$ python3 -q
>>> import numpy as np
>>> from numpy import linalg as LA
>>> np.set_printoptions(precision=2, suppress=True, linewidth=200, sign=" ")
>>> rd = lambda a: np.round(a, 2) + 0
>>> arr = np.load("test13.npy")
>>> print(arr)
[[ 1.35 -0.42  0.08 -1.74 -0.18  1.38]
 [-0.42  1.57  0.24 -1.61 -0.97  0.26]
 [ 0.08  0.24  1.59  0.94 -0.34  0.26]
 [-1.74 -1.61  0.94 -0.77  0.39  0.73]
 [-0.18 -0.97 -0.34  0.39 -0.12  1.14]
 [ 1.38  0.26  0.26  0.73  1.14  1.38]]
>>> # equal to its transpose
>>> rng = np.random.default_rng(26370)
>>> out = arr + rng.integers(-2, 3, (6, 4)) @ rng.integers(-2, 3, (4, 6))
>>> print(rd(out))
[[-9.65  6.58 -2.92 -1.74  0.82  5.38]
 [13.58 -4.43  4.24 -1.61  1.03 -5.74]
 [ 7.08 -1.76  0.59  0.94 -2.34 -0.74]
 [ 9.26 -8.61  3.94 -0.77 -0.61 -3.27]
 [-1.18 -6.97 -1.34  0.39 -6.12  4.14]
 [ 4.38  1.26  2.26  0.73  4.14 -1.62]]
>>> print(LA.matrix_rank(out - arr, tol=1e-8))
4
>>> print(rd(out - arr))
[[-11.   7.  -3.   0.   1.   4.]
 [ 14.  -6.   4.   0.   2.  -6.]
 [  7.  -2.  -1.   0.  -2.  -1.]
 [ 11.  -7.   3.   0.  -1.  -4.]
 [ -1.  -6.  -1.   0.  -6.   3.]
 [  3.   1.   2.   0.   3.  -3.]]
>>> print(rd(LA.svd(out - arr, compute_uv=False)))
[ 26.94  10.71   3.63   0.56   0.     0.  ]
>>> mat = np.load("x.npy")
>>> print(mat)
[[-120.85   39.4    20.79 -139.72  -60.15 -181.43   99.31  141.69  101.4   -59.71  -99.66]
 [-119.91   40.28   18.09 -140.9   -59.75 -179.89  100.26  137.9    99.68  -60.22  -99.51]
 [-119.73   41.02   19.09 -141.08  -61.73 -178.34   99.4   140.47   98.95  -61.45 -100.71]
 [-119.79   39.47   21.12 -141.79  -60.8  -182.35   98.7   140.7   100.06  -59.48 -101.28]
 [-121.18   40.05   20.93 -138.17  -60.94 -181.2    99.84  141.59  100.57  -60.16  -99.81]
 [-118.78   38.66   20.11 -139.47  -59.48 -179.92   98.73  141.28   99.91  -62.    -99.44]
 [-117.96   41.09   19.82 -140.76  -60.19 -180.35  100.94  138.56  101.32  -59.35 -100.6 ]
 [-121.14   40.05   19.59 -140.56  -61.33 -180.57  100.2   140.06   98.78  -60.09 -100.29]
 [-120.79   39.5    19.46 -140.99  -59.44 -180.76   99.11  139.21  100.41  -60.28  -99.21]
 [-121.3    39.79   20.33 -141.31  -60.64 -180.03   98.04  140.11  100.12  -62.22 -100.38]
 [-119.68   40.2    18.46 -139.68  -61.58 -180.31   99.56  140.83   99.57  -61.19 -100.28]]
>>> print(LA.matrix_rank(mat, rtol=0.1))
1
>>> print(LA.cond(mat) > 100)
True
>>> print(rd(np.trace(mat)))
-265.22
>>> print(np.allclose(mat, mat.T))
False
>>> print(rd(np.abs(LA.eigvals(mat)).max()))
261.32
>>> print(np.allclose(mat @ mat.T, mat.T @ mat))
False
>>> print(rd(np.sort(np.abs(LA.eigvals(mat)))))
[   0.32    0.73    0.73    2.12    2.16    2.45    2.45    4.22    4.34    4.34  261.32]
>>> u = np.array([1, 2, 2])
>>> print(rd(np.polyval(u, mat[4])))
[ 14444.23   1686.1     481.92  18816.61   3593.8   32473.04  10169.71  20332.91  10317.46   3500.91   9764.42]
>>> print(rd(np.cross(mat[4, :3], mat[5, :3])))
[ -3.75 -49.14  72.32]
>>> K = np.load("layer8.npy")
>>> print(rd(K))
[[-1.44  0.53  0.39  0.18 -0.1   0.05 -0.05 -0.04 -0.1  -0.02]
 [ 0.53  0.09  0.1  -0.71 -0.36  0.39 -0.19  0.56  0.53 -0.56]
 [ 0.39  0.1   0.87 -0.58 -0.54 -0.27 -0.48 -0.29  0.32 -0.31]
 [ 0.18 -0.71 -0.58 -0.33  0.61 -0.03 -0.08 -0.46  0.21  0.38]
 [-0.1  -0.36 -0.54  0.61 -1.09 -0.36  0.16 -0.61  0.07  0.02]
 [ 0.05  0.39 -0.27 -0.03 -0.36 -1.01  0.29 -0.17  0.17 -0.37]
 [-0.05 -0.19 -0.48 -0.08  0.16  0.29 -0.18 -0.19 -0.2  -0.12]
 [-0.04  0.56 -0.29 -0.46 -0.61 -0.17 -0.19 -0.32 -0.1  -0.27]
 [-0.1   0.53  0.32  0.21  0.07  0.17 -0.2  -0.1  -0.77 -0.03]
 [-0.02 -0.56 -0.31  0.38  0.02 -0.37 -0.12 -0.27 -0.03 -0.8 ]]
>>> print(LA.matrix_rank(K, rtol=0.1))
8
>>> print([round(float(x), 2) for x in LA.svd(K, compute_uv=False)[:3]])
[2.0, 2.0, 2.0]
>>> print(np.argsort(-LA.norm(K, axis=0).round(6), kind="stable")[:3])
[ 0  4  2]
>>> print(np.all(LA.eigvalsh(K) > 0))
False
>>> print(rd(LA.eigvalsh(K).min()))
-2.0
>>> print([round(float(LA.det(K[:i, :i])), 2) + 0 for i in range(1, 11)])
[-1.44, -0.41, -0.32, 0.55, -0.92, 1.46, -0.4, 0.17, 0.0, 0.0]
>>> vals, vecs = LA.eigh(K)
>>> x = np.array([4, -4, -3, -3, 3, 2, 4, 5, -4, -1])
>>> print(rd(x @ K @ x))
-75.96
>>> print(rd(np.abs(K).sum(axis=1).max()), np.abs(vals).max())
4.15 2.0
>>> print(rd(LA.norm(K, axis=0)))
[ 1.6   1.43  1.46  1.33  1.59  1.29  0.71  1.11  1.06  1.19]
>>> print(rd(LA.norm(K, 1)), rd(LA.norm(K, np.inf)))
4.15 4.15
>>> print(rd(LA.norm(K[1] - K[6])))
1.65
>>> print(rd(LA.norm(K, 2)))
2.0
>>> print(rd(LA.norm(K) ** 2 / LA.norm(K, 2) ** 2))
4.25
>>> X = np.load("a.npy")
>>> print(X)
[[ 3  0  0  0  0  0  0  0  0  0]
 [ 0  0  0  0  0  0  0  0  0  0]
 [ 0  0  1  0  0  0  0  0  0  0]
 [ 0  0  0  3  0  0  0  0  0  0]
 [ 0  0  0  0  5  0  0  0  0  0]
 [ 0  0  0  0  0 -2  0  0  0  0]
 [ 0  0  0  0  0  0 -4  0  0  0]
 [ 0  0  0  0  0  0  0 -5  0  0]
 [ 0  0  0  0  0  0  0  0 -2  0]
 [ 0  0  0  0  0  0  0  0  0  1]]
>>> # looks like rank 9
>>> print(rd(np.trace(LA.pinv(X) @ X)))
9.0
>>> print(LA.lstsq(X[:-1].T, X[-1])[2])
8
>>> print(np.abs(np.diag(LA.qr(X)[1])) > 1e-9)
[ True False  True  True  True  True  True  True  True  True]
>>> print(rd(X @ LA.pinv(X) @ X))
[[ 3.  0.  0.  0.  0.  0.  0.  0.  0.  0.]
 [ 0.  0.  0.  0.  0.  0.  0.  0.  0.  0.]
 [ 0.  0.  1.  0.  0.  0.  0.  0.  0.  0.]
 [ 0.  0.  0.  3.  0.  0.  0.  0.  0.  0.]
 [ 0.  0.  0.  0.  5.  0.  0.  0.  0.  0.]
 [ 0.  0.  0.  0.  0. -2.  0.  0.  0.  0.]
 [ 0.  0.  0.  0.  0.  0. -4.  0.  0.  0.]
 [ 0.  0.  0.  0.  0.  0.  0. -5.  0.  0.]
 [ 0.  0.  0.  0.  0.  0.  0.  0. -2.  0.]
 [ 0.  0.  0.  0.  0.  0.  0.  0.  0.  1.]]
>>> print(rd(LA.det(X)))
0.0
>>> print((LA.matrix_power((X != 0) + (X.T != 0) + np.eye(10), 10) > 0).astype(int))
[[ 1  0  0  0  0  0  0  0  0  0]
 [ 0  1  0  0  0  0  0  0  0  0]
 [ 0  0  1  0  0  0  0  0  0  0]
 [ 0  0  0  1  0  0  0  0  0  0]
 [ 0  0  0  0  1  0  0  0  0  0]
 [ 0  0  0  0  0  1  0  0  0  0]
 [ 0  0  0  0  0  0  1  0  0  0]
 [ 0  0  0  0  0  0  0  1  0  0]
 [ 0  0  0  0  0  0  0  0  1  0]
 [ 0  0  0  0  0  0  0  0  0  1]]
